$ python -q
>>> import numpy as np
>>> np.set_printoptions(suppress=True, linewidth=140)
>>> tidy = lambda a: np.round(a, 2) + 0
>>> data = np.load("dump.npy")
>>> print(tidy(data))
[[-0.55  0.82  0.16]
 [ 0.   -0.17  0.84]
 [-0.77 -0.46 -0.3 ]
 [ 0.33  0.29 -0.43]]
>>> print(np.count_nonzero(data))
11
>>> print(np.linalg.matrix_rank(data))
3
>>> data[4]
Traceback (most recent call last):
  File "<python-input-7>", line 1, in <module>
    data[4]
    ~~~~^^^
IndexError: index 4 is out of bounds for axis 0 with size 4
>>> tidy(np.linalg.norm(data))
np.float64(1.73)
>>> np.unravel_index(np.abs(data).argmax(), data.shape)
(np.int64(1), np.int64(2))
>>> M = np.load("layer19.npy")
>>> M
array([[-1., -7.,  0.,  3.],
       [ 0.,  9., -1.,  2.],
       [ 0.,  0.,  3.,  0.],
       [ 0.,  0.,  1.,  2.]])
>>> rng = np.random.default_rng(41)
>>> labels = rng.permutation(4)
>>> labels
array([0, 1, 2, 3])
>>> A2 = M[labels][:, labels]
>>> print(np.trace(A2))
13.0
>>> A2 = np.array([[2, -4], [-5, 5]])
>>> C = np.kron(A2, M)
>>> np.linalg.matrix_rank(C)
np.int64(8)
>>> tidy(np.linalg.norm(C, 2)), tidy(np.linalg.norm(A2, 2) * np.linalg.norm(M, 2))
(np.float64(94.81), np.float64(94.81))
>>> F = np.load("mat.npy")
>>> tidy(F)
array([[ 1.  ,  0.  ,  0.  ],
       [ 0.  ,  0.71,  0.71],
       [ 0.  , -0.71,  0.71]])
>>> vec = np.array([-5, 6, 6])
>>> tidy(F.T @ (F @ vec))
array([-5.,  6.,  6.])
>>> [p for p in range(1, 25) if np.allclose(np.linalg.matrix_power(F, p), np.eye(3))]
[8, 16, 24]
>>> tidy(np.linalg.inv(F))
array([[ 1.  ,  0.  ,  0.  ],
       [ 0.  ,  0.71, -0.71],
       [ 0.  ,  0.71,  0.71]])
>>> tidy(np.abs(np.linalg.eigvals(F)))
array([1., 1., 1.])
